$ python -q
>>> import numpy as np
>>> import numpy.linalg as la
>>> np.set_printoptions(precision=3, suppress=True, linewidth=120, sign=" ")
>>> F = np.load("data.npy")
>>> print(F)
[[ 1.253  0.332 -1.6   -1.763  0.757 -1.039]
 [ 1.611  1.266  1.089  1.217  1.415 -0.367]
 [ 1.253 -1.753 -0.044 -0.174  0.821  1.911]
 [ 1.79  -0.257  0.48   0.034 -2.31  -0.403]
 [-0.179 -1.888  1.193 -0.182  0.644 -1.879]
 [-0.179  0.765  1.897 -2.084  0.024  0.663]]
>>> left, sigma, VT = la.svd(F, full_matrices=False)
>>> print(round(float(np.sqrt((sigma ** 2).sum())), 3), np.round(la.norm(F), 3))
7.348 7.348
>>> print(np.cumsum(sigma ** 2) / np.sum(sigma ** 2))
[ 0.167  0.333  0.5    0.667  0.833  1.   ]
>>> other = F / la.norm(F, axis=1, keepdims=True)
>>> G = other @ other.T
>>> print(np.round(np.degrees(np.arccos(np.clip(G[4, 5], -1, 1))), 3))
90.0
>>> print(G.round(3) + 0)
[[ 1.  0.  0.  0.  0.  0.]
 [ 0.  1.  0.  0.  0.  0.]
 [ 0.  0.  1.  0.  0.  0.]
 [ 0.  0.  0.  1.  0.  0.]
 [ 0.  0.  0.  0.  1.  0.]
 [ 0.  0.  0.  0.  0.  1.]]
>>> print((G - 2 * np.eye(6)).round(6).argmax(axis=1))
[ 1  0  0  0  0  0]
>>> print(G[4].round(3) + 0)
[ 0.  0.  0.  0.  1.  0.]
>>> print((np.abs(G) > 0.9).astype(int))
[[ 1  0  0  0  0  0]
 [ 0  1  0  0  0  0]
 [ 0  0  1  0  0  0]
 [ 0  0  0  1  0  0]
 [ 0  0  0  0  1  0]
 [ 0  0  0  0  0  1]]
>>> print(np.argwhere(np.triu(np.abs(G) > 0.95, 1)))
[]
>>> T = np.stack([F, 4 * F, F[::-1]])
>>> print(la.matrix_rank(T.reshape(3, -1)))
2
>>> print(la.norm(T, axis=(1, 2)))
[  7.348  29.394   7.348]
>>> print(T.shape)
(3, 6, 6)
>>> print(np.round(np.einsum("bij,cij->bc", T, T), 3) + 0)
[[  54.  216.    0.]
 [ 216.  864.    0.]
 [   0.    0.   54.]]
